% ipython --no-banner

In [1]: import numpy as np

In [2]: import numpy.linalg as la

In [3]: np.set_printoptions(suppress=True, linewidth=160)

In [4]: E = np.loadtxt("dump.csv", delimiter=",")

In [5]: E.round(2) + 0
Out[5]: 
array([[ 1.07, -0.37,  0.06, -0.29,  0.34,  0.07,  0.22, -0.17,  0.2 , -0.01],
       [-0.37,  0.71,  0.38,  0.03, -0.05, -0.43, -0.14,  0.29,  0.19, -0.21],
       [ 0.06,  0.38,  0.57,  0.31, -0.03, -0.29, -0.1 ,  0.36,  0.07,  0.13],
       [-0.29,  0.03,  0.31,  0.65, -0.53,  0.15,  0.02,  0.26, -0.16,  0.36],
       [ 0.34, -0.05, -0.03, -0.53,  1.18, -0.45, -0.45,  0.02, -0.09, -0.08],
       [ 0.07, -0.43, -0.29,  0.15, -0.45,  0.6 ,  0.06,  0.01,  0.03,  0.  ],
       [ 0.22, -0.14, -0.1 ,  0.02, -0.45,  0.06,  0.71, -0.57, -0.02,  0.15],
       [-0.17,  0.29,  0.36,  0.26,  0.02,  0.01, -0.57,  0.72,  0.16, -0.12],
       [ 0.2 ,  0.19,  0.07, -0.16, -0.09,  0.03, -0.02,  0.16,  0.33, -0.32],
       [-0.01, -0.21,  0.13,  0.36, -0.08,  0.  ,  0.15, -0.12, -0.32,  0.46]])

In [6]: # rows and columns are dependent

In [7]: r = la.matrix_rank(E)

In [8]: r
Out[8]: np.int64(5)

In [9]: ns = la.svd(E)[2][r:].T

In [10]: [int(la.matrix_rank(E[:, :j + 1])) for j in range(10)]
Out[10]: [1, 2, 3, 4, 5, 5, 5, 5, 5, 5]

In [11]: np.round(ns @ ns.T, 2) + 0
Out[11]: 
array([[ 0.2 ,  0.19, -0.2 ,  0.07, -0.12, -0.06, -0.14, -0.02, -0.2 , -0.02],
       [ 0.19,  0.51, -0.22,  0.05,  0.08,  0.31, -0.05, -0.06, -0.16,  0.17],
       [-0.2 , -0.22,  0.55, -0.23,  0.02,  0.21, -0.03, -0.19, -0.05, -0.15],
       [ 0.07,  0.05, -0.23,  0.59,  0.22, -0.07,  0.02, -0.17,  0.13, -0.29],
       [-0.12,  0.08,  0.02,  0.22,  0.34,  0.24,  0.26,  0.  ,  0.15, -0.06],
       [-0.06,  0.31,  0.21, -0.07,  0.24,  0.53,  0.1 , -0.13, -0.07,  0.07],
       [-0.14, -0.05, -0.03,  0.02,  0.26,  0.1 ,  0.51,  0.38, -0.02, -0.07],
       [-0.02, -0.06, -0.19, -0.17,  0.  , -0.13,  0.38,  0.51, -0.13,  0.08],
       [-0.2 , -0.16, -0.05,  0.13,  0.15, -0.07, -0.02, -0.13,  0.68,  0.3 ],
       [-0.02,  0.17, -0.15, -0.29, -0.06,  0.07, -0.07,  0.08,  0.3 ,  0.58]])
